$ ipython --no-banner

In [1]: import numpy as np

In [2]: np.set_printoptions(suppress=True, linewidth=200)

In [3]: def rnd(a):
   ...:     return np.round(a, 2) + 0
   ...: 

In [4]: X = np.load("layer19.npy")

In [5]: print(X)
[[363 154 181 340 204 193 250]
 [154 147 118 165 129 133 115]
 [181 118 212 191  96 175 143]
 [340 165 191 342 214 204 227]
 [204 129  96 214 202 145 142]
 [193 133 175 204 145 206 154]
 [250 115 143 227 142 154 204]]

In [6]: # symmetric, so the eigenvalues are real

In [7]: O, R = np.linalg.qr(X)

In [8]: print(rnd(O.T @ O))
[[1. 0. 0. 0. 0. 0. 0.]
 [0. 1. 0. 0. 0. 0. 0.]
 [0. 0. 1. 0. 0. 0. 0.]
 [0. 0. 0. 1. 0. 0. 0.]
 [0. 0. 0. 0. 1. 0. 0.]
 [0. 0. 0. 0. 0. 1. 0.]
 [0. 0. 0. 0. 0. 0. 1.]]

In [9]: print(rnd(abs(R[0, 0])), rnd(np.linalg.norm(X[:, 0])))
667.24 667.24

In [10]: print(rnd(np.trace(O @ O.T)))
7.0

In [11]: U, sigma, Vt = np.linalg.svd(X, full_matrices=False)

In [12]: print(rnd(np.sqrt((sigma ** 2).sum())), rnd(np.linalg.norm(X)))
1358.55 1358.55

In [13]: print(rnd(Vt @ Vt.T))
[[1. 0. 0. 0. 0. 0. 0.]
 [0. 1. 0. 0. 0. 0. 0.]
 [0. 0. 1. 0. 0. 0. 0.]
 [0. 0. 0. 1. 0. 0. 0.]
 [0. 0. 0. 0. 1. 0. 0.]
 [0. 0. 0. 0. 0. 1. 0.]
 [0. 0. 0. 0. 0. 0. 1.]]

In [14]: print(U.shape, sigma.shape, Vt.shape)
(7, 7) (7,) (7, 7)

In [15]: print(np.allclose(U * sigma @ Vt, X))
True

In [16]: print((sigma > 1e-8).sum())
7

In [17]: other = np.array([[4, 5],
    ...:     [7, 3],
    ...:     [-1, -6],
    ...:     [-3, -1],
    ...:     [-6, 8],
    ...:     [7, 2],
    ...:     [4, 7],
    ...:     [-7, 8],
    ...:     [-9, -3],
    ...:     [-7, 0]])

In [18]: basis = np.array([[-2, -3, 1, 0, 1, -3, 1, -2, -3, -1, 3],
    ...:     [-2, -1, 2, -3, -1, 3, 0, -1, -2, 2, -1]])

In [19]: arr = other @ basis

In [20]: print(arr)
[[-18 -17  14 -15  -1   3   4 -13 -22   6   7]
 [-20 -24  13  -9   4 -12   7 -17 -27  -1  18]
 [ 14   9 -13  18   5 -15  -1   8  15 -11   3]
 [  8  10  -5   3  -2   6  -3   7  11   1  -8]
 [ -4  10  10 -24 -14  42  -6   4   2  22 -26]
 [-18 -23  11  -6   5 -15   7 -16 -25  -3  19]
 [-22 -19  18 -21  -3   9   4 -15 -26  10   5]
 [ -2  13   9 -24 -15  45  -7   6   5  23 -29]
 [ 24  30 -15   9  -6  18  -9  21  33   3 -24]
 [ 14  21  -7   0  -7  21  -7  14  21   7 -21]]

In [21]: rk = np.linalg.matrix_rank(arr)

In [22]: print(rk)
2

In [23]: ns = np.linalg.svd(arr)[2][rk:].T

In [24]: print([int(np.linalg.matrix_rank(arr[:, :j + 1])) for j in range(11)])
[1, 2, 2, 2, 2, 2, 2, 2, 2, 2, 2]

In [25]: print(np.linalg.matrix_rank(arr.T @ arr), np.linalg.matrix_rank(arr @ arr.T))
2 2

In [26]: print([int(np.linalg.matrix_rank(arr[:i])) for i in range(1, len(arr) + 1)])
[1, 2, 2, 2, 2, 2, 2, 2, 2, 2]

In [27]: print(np.allclose(arr @ ns, 0))
True

In [28]: print(np.linalg.lstsq(arr[:-1].T, arr[-1])[2])
2

In [29]: try:
    ...:     np.linalg.inv(arr)
    ...: except np.linalg.LinAlgError as e:
    ...:     print(e)
    ...: 
Last 2 dimensions of the array must be square

In [30]: U, sigma, Vt = np.linalg.svd(arr, full_matrices=False)

In [31]: print(rnd(np.abs(Vt[0])))
[0.33 0.45 0.19 0.07 0.12 0.35 0.14 0.31 0.47 0.09 0.4 ]

In [32]: print(rnd(U.T @ arr @ Vt.T))
[[131.48   0.     0.     0.     0.     0.     0.     0.     0.     0.  ]
 [  0.    98.65   0.     0.     0.     0.     0.     0.     0.     0.  ]
 [  0.     0.     0.     0.     0.     0.     0.     0.     0.     0.  ]
 [  0.     0.     0.     0.     0.     0.     0.     0.     0.     0.  ]
 [  0.     0.     0.     0.     0.     0.     0.     0.     0.     0.  ]
 [  0.     0.     0.     0.     0.     0.     0.     0.     0.     0.  ]
 [  0.     0.     0.     0.     0.     0.     0.     0.     0.     0.  ]
 [  0.     0.     0.     0.     0.     0.     0.     0.     0.     0.  ]
 [  0.     0.     0.     0.     0.     0.     0.     0.     0.     0.  ]
 [  0.     0.     0.     0.     0.     0.     0.     0.     0.     0.  ]]

In [33]: print(U.shape, sigma.shape, Vt.shape)
(10, 10) (10,) (10, 11)

In [34]: print(np.linalg.cond(arr) > 100)
True

In [35]: print([round(float(x), 2) for x in np.linalg.svd(arr, compute_uv=False)[:3]])
[131.48, 98.65, 0.0]

In [36]: print(rnd(np.linalg.norm(arr, 2) / np.linalg.norm(arr)))
0.8

In [37]: other = arr / np.linalg.norm(arr, axis=1, keepdims=True)

In [38]: cov = other @ other.T

In [39]: print(rnd(np.degrees(np.arccos(np.clip(cov[6, 1], -1, 1)))))
34.88

In [40]: print(np.argwhere(np.triu(np.abs(cov) > 0.95, 1)))
[[0 6]
 [1 3]
 [1 5]
 [1 8]
 [3 5]
 [3 8]
 [3 9]
 [4 7]
 [5 8]
 [5 9]
 [8 9]]

In [41]: print((cov - 2 * np.eye(10)).round(6).argmax(axis=1))
[6 5 3 8 7 1 0 4 3 3]

In [42]: K = np.loadtxt("m.csv", delimiter=",")

In [43]: print(K)
[[1.   0.7  0.49 0.34 0.24 0.17 0.12 0.08 0.06 0.04 0.03]
 [0.7  1.   0.7  0.49 0.34 0.24 0.17 0.12 0.08 0.06 0.04]
 [0.49 0.7  1.   0.7  0.49 0.34 0.24 0.17 0.12 0.08 0.06]
 [0.34 0.49 0.7  1.   0.7  0.49 0.34 0.24 0.17 0.12 0.08]
 [0.24 0.34 0.49 0.7  1.   0.7  0.49 0.34 0.24 0.17 0.12]
 [0.17 0.24 0.34 0.49 0.7  1.   0.7  0.49 0.34 0.24 0.17]
 [0.12 0.17 0.24 0.34 0.49 0.7  1.   0.7  0.49 0.34 0.24]
 [0.08 0.12 0.17 0.24 0.34 0.49 0.7  1.   0.7  0.49 0.34]
 [0.06 0.08 0.12 0.17 0.24 0.34 0.49 0.7  1.   0.7  0.49]
 [0.04 0.06 0.08 0.12 0.17 0.24 0.34 0.49 0.7  1.   0.7 ]
 [0.03 0.04 0.06 0.08 0.12 0.17 0.24 0.34 0.49 0.7  1.  ]]

In [44]: # equal to its transpose

In [45]: x0 = np.array([1, -3, 2, -2, 0, -2, -3, 1, -2, 0, 2])

In [46]: h = np.maximum(K @ x0, 0)

In [47]: print(K * (h > 1e-9)[:, None])
[[0.   0.   0.   0.   0.   0.   0.   0.   0.   0.   0.  ]
 [0.   0.   0.   0.   0.   0.   0.   0.   0.   0.   0.  ]
 [0.   0.   0.   0.   0.   0.   0.   0.   0.   0.   0.  ]
 [0.   0.   0.   0.   0.   0.   0.   0.   0.   0.   0.  ]
 [0.   0.   0.   0.   0.   0.   0.   0.   0.   0.   0.  ]
 [0.   0.   0.   0.   0.   0.   0.   0.   0.   0.   0.  ]
 [0.   0.   0.   0.   0.   0.   0.   0.   0.   0.   0.  ]
 [0.   0.   0.   0.   0.   0.   0.   0.   0.   0.   0.  ]
 [0.   0.   0.   0.   0.   0.   0.   0.   0.   0.   0.  ]
 [0.   0.   0.   0.   0.   0.   0.   0.   0.   0.   0.  ]
 [0.03 0.04 0.06 0.08 0.12 0.17 0.24 0.34 0.49 0.7  1.  ]]

In [48]: print(np.flatnonzero(h > 1e-9))
[10]

In [49]: print(rnd(np.maximum(K @ (3 * x0), 0)))
[0.   0.   0.   0.   0.   0.   0.   0.   0.   0.   0.51]

In [50]: E = np.load("x.npy")

In [51]: print(E)
[[ 346  -54  -17  173   67    7 -162]
 [ -54  251   22  -28  -45   90   76]
 [ -17   22  209 -142   41  123    0]
 [ 173  -28 -142  274  -91 -112  -84]
 [  67  -45   41  -91  292  117  -58]
 [   7   90  123 -112  117  390  -38]
 [-162   76    0  -84  -58  -38  307]]

In [52]: # symmetric

In [53]: rng = np.random.default_rng(88432)

In [54]: idx = rng.permutation(7)

In [55]: other = E[:, idx] * rng.choice([-1, 1], 7)

In [56]: print(other)
[[  17 -346 -173   54  162   -7   67]
 [ -22   54   28 -251  -76  -90  -45]
 [-209   17  142  -22    0 -123   41]
 [ 142 -173 -274   28   84  112  -91]
 [ -41  -67   91   45   58 -117  292]
 [-123   -7  112  -90   38 -390  117]
 [   0  162   84  -76 -307   38  -58]]

In [57]: U, _, Vt = np.linalg.svd(E.T @ other)

In [58]: print(rnd(U @ Vt))
[[ 0. -1.  0.  0.  0.  0.  0.]
 [ 0.  0.  0. -1.  0.  0.  0.]
 [-1.  0.  0.  0.  0.  0.  0.]
 [ 0.  0. -1.  0.  0.  0.  0.]
 [ 0.  0.  0.  0.  0.  0.  1.]
 [ 0.  0.  0.  0.  0. -1.  0.]
 [ 0.  0.  0.  0. -1.  0.  0.]]
